$ ipython --no-banner

In [1]: import numpy as np

In [2]: from numpy import linalg as LA

In [3]: np.set_printoptions(suppress=True, linewidth=100)

In [4]: feats = np.loadtxt("m.csv", delimiter=",")

In [5]: feats.round(3)
Out[5]: 
array([[-3.059, -0.682, -0.018, -1.338, -3.03 , -0.767, -0.934, -0.72 , -1.328, -0.207, -0.243,
         0.178, -0.075, -0.57 ],
       [-3.275, -0.495,  0.141, -1.578, -2.734, -0.989, -0.472, -0.589, -1.273, -0.706, -0.048,
         0.541, -0.188, -0.213],
       [ 2.896,  0.767,  0.1  ,  1.191,  3.13 ,  0.64 ,  1.156,  0.775,  1.334, -0.054,  0.339,
         0.011,  0.015,  0.744],
       [-3.147,  0.083,  0.517, -1.863, -1.416, -1.348,  0.8  , -0.136, -0.868, -1.829,  0.459,
         1.352, -0.437,  0.739],
       [-2.115, -0.983, -0.362, -0.609, -3.201, -0.167, -1.792, -0.891, -1.242,  0.909, -0.629,
        -0.637,  0.182, -1.256],
       [-0.595,  0.966,  0.747, -0.941,  1.791, -0.932,  2.284,  0.707,  0.439, -2.302,  0.944,
         1.669, -0.518,  1.744],
       [-3.317, -0.145,  0.387, -1.82 , -1.997, -1.256,  0.322, -0.322, -1.063, -1.449,  0.274,
         1.079, -0.354,  0.387],
       [ 3.251,  0.033, -0.454,  1.851,  1.72 ,  1.309, -0.561,  0.231,  0.972,  1.646, -0.367,
        -1.22 ,  0.397, -0.564],
       [-1.108,  0.88 ,  0.763, -1.183,  1.344, -1.081,  2.191,  0.608,  0.234, -2.396,  0.929,
         1.742, -0.544,  1.696],
       [-3.098,  0.126,  0.539, -1.861, -1.3  , -1.359,  0.887, -0.1  , -0.827, -1.891,  0.491,
         1.396, -0.451,  0.802],
       [-2.714,  0.373,  0.652, -1.793, -0.57 , -1.377,  1.366,  0.115, -0.558, -2.197,  0.667,
         1.613, -0.515,  1.145],
       [-0.871,  0.923,  0.758, -1.073,  1.558, -1.014,  2.242,  0.656,  0.331, -2.359,  0.939,
         1.713, -0.534,  1.724],
       [ 0.785, -0.937, -0.755,  1.032, -1.632,  0.989, -2.257, -0.673, -0.365,  2.343, -0.942,
        -1.701,  0.529, -1.731],
       [ 0.41 , -0.991, -0.737,  0.85 , -1.937,  0.874, -2.303, -0.737, -0.508,  2.255, -0.944,
        -1.634,  0.506, -1.75 ],
       [-2.877, -0.775, -0.109, -1.175, -3.139, -0.626, -1.179, -0.78 , -1.334,  0.081, -0.349,
        -0.031, -0.009, -0.762],
       [ 2.212,  0.966,  0.336,  0.675,  3.213,  0.219,  1.735,  0.884,  1.26 , -0.822,  0.602,
         0.573, -0.162,  1.209],
       [ 2.833, -0.308, -0.625,  1.821,  0.771,  1.38 , -1.243, -0.057,  0.634,  2.126, -0.623,
        -1.563,  0.5  , -1.058],
       [-1.582,  0.775,  0.761, -1.391,  0.876, -1.2  ,  2.048,  0.497,  0.029, -2.429,  0.892,
         1.771, -0.556,  1.609],
       [ 1.692, -0.747, -0.758,  1.436, -0.759,  1.225, -2.006, -0.468,  0.022,  2.429, -0.88 ,
        -1.771,  0.557, -1.582],
       [-2.343, -0.939, -0.299, -0.767, -3.223, -0.291, -1.65 , -0.872, -1.281,  0.699, -0.562,
        -0.483,  0.134, -1.14 ],
       [ 3.205, -0.024, -0.485,  1.86 ,  1.574,  1.33 , -0.679,  0.185,  0.923,  1.738, -0.413,
        -1.286,  0.418, -0.65 ],
       [-3.162, -0.611,  0.045, -1.441, -2.927, -0.86 , -0.754, -0.671, -1.313, -0.408, -0.166,
         0.325, -0.121, -0.43 ],
       [-2.56 , -0.886, -0.23 , -0.925, -3.217, -0.418, -1.488, -0.845, -1.311,  0.474, -0.487,
        -0.318,  0.081, -1.008],
       [ 0.73 , -0.946, -0.753,  1.006, -1.679,  0.973, -2.265, -0.683, -0.386,  2.332, -0.943,
        -1.692,  0.526, -1.736],
       [-2.92 ,  0.255,  0.602, -1.839, -0.928, -1.378,  1.142,  0.012, -0.693, -2.064,  0.586,
         1.519, -0.487,  0.986],
       [-2.003,  0.656,  0.741, -1.56 ,  0.405, -1.288,  1.864,  0.379, -0.17 , -2.406,  0.837,
         1.758, -0.555,  1.489],
       [ 3.003,  0.714,  0.048,  1.286,  3.071,  0.722,  1.017,  0.741,  1.332,  0.112,  0.278,
        -0.109,  0.053,  0.634],
       [ 2.766, -0.345, -0.64 ,  1.806,  0.656,  1.379, -1.314, -0.09 ,  0.591,  2.167, -0.649,
        -1.593,  0.509, -1.108],
       [ 2.866,  0.78 ,  0.113,  1.166,  3.143,  0.619,  1.191,  0.783,  1.333, -0.096,  0.355,
         0.042,  0.006,  0.772],
       [-1.51 , -1.052, -0.497, -0.217, -3.044,  0.131, -2.066, -0.907, -1.109,  1.37 , -0.765,
        -0.976,  0.291, -1.488],
       [ 3.256,  0.52 , -0.121,  1.552,  2.778,  0.963,  0.532,  0.607,  1.283,  0.644,  0.072,
        -0.496,  0.174,  0.259],
       [ 3.28 ,  0.488, -0.147,  1.585,  2.722,  0.996,  0.456,  0.584,  1.27 ,  0.723,  0.041,
        -0.553,  0.192,  0.2  ],
       [ 3.34 ,  0.356, -0.246,  1.702,  2.466,  1.115,  0.147,  0.486,  1.203,  1.027, -0.086,
        -0.774,  0.26 , -0.034],
       [ 2.479,  0.907,  0.257,  0.865,  3.223,  0.369,  1.552,  0.856,  1.301, -0.562,  0.517,
         0.383, -0.102,  1.06 ],
       [-0.096,  1.025,  0.714, -0.69 ,  2.171, -0.769,  2.318,  0.784,  0.622, -2.16 ,  0.937,
         1.562, -0.482,  1.748],
       [-2.134, -0.979, -0.357, -0.622, -3.204, -0.177, -1.781, -0.89 , -1.246,  0.892, -0.624,
        -0.624,  0.178, -1.247],
       [ 1.541, -0.785, -0.762,  1.373, -0.92 ,  1.191, -2.063, -0.508, -0.047,  2.429, -0.897,
        -1.77 ,  0.556, -1.619],
       [ 2.936,  0.748,  0.081,  1.226,  3.11 ,  0.67 ,  1.106,  0.763,  1.334,  0.006,  0.317,
        -0.032,  0.029,  0.705],
       [ 3.201,  0.577, -0.074,  1.485,  2.874,  0.901,  0.67 ,  0.648,  1.303,  0.499,  0.13 ,
        -0.391,  0.141,  0.365],
       [-2.718, -0.837, -0.174, -1.046, -3.191, -0.518, -1.347, -0.817, -1.326,  0.29 , -0.423,
        -0.184,  0.039, -0.895],
       [-3.292, -0.47 ,  0.161, -1.604, -2.688, -1.014, -0.412, -0.571, -1.262, -0.767, -0.023,
         0.586, -0.202, -0.167],
       [ 2.046,  0.994,  0.379,  0.562,  3.19 ,  0.131,  1.83 ,  0.896,  1.229, -0.968,  0.647,
         0.68 , -0.196,  1.288],
       [ 1.275,  1.065,  0.541,  0.074,  2.953, -0.236,  2.141,  0.902,  1.048, -1.521,  0.806,
         1.087, -0.327,  1.555],
       [-0.787, -1.072, -0.617,  0.211, -2.721,  0.441, -2.252, -0.876, -0.91 ,  1.792, -0.871,
        -1.288,  0.392, -1.66 ],
       [-3.345, -0.328,  0.265, -1.722, -2.408, -1.137, -0.083, -0.465, -1.187, -1.087,  0.112,
         0.817, -0.274,  0.083],
       [-1.663, -1.04 , -0.467, -0.313, -3.095,  0.059, -2.008, -0.907, -1.146,  1.264, -0.735,
        -0.898,  0.266, -1.438],
       [-3.3  , -0.456,  0.171, -1.617, -2.663, -1.027, -0.38 , -0.561, -1.255, -0.799, -0.009,
         0.609, -0.209, -0.143]])

In [6]: print(np.unique(feats.round(6), axis=0).shape)
(47, 14)

In [7]: np.round(np.trace(LA.pinv(feats) @ feats), 3)
Out[7]: np.float64(2.0)

In [8]: print(np.abs(np.diag(LA.qr(feats)[1])) > 1e-9)
[ True  True False False False False False False False False False False False False]
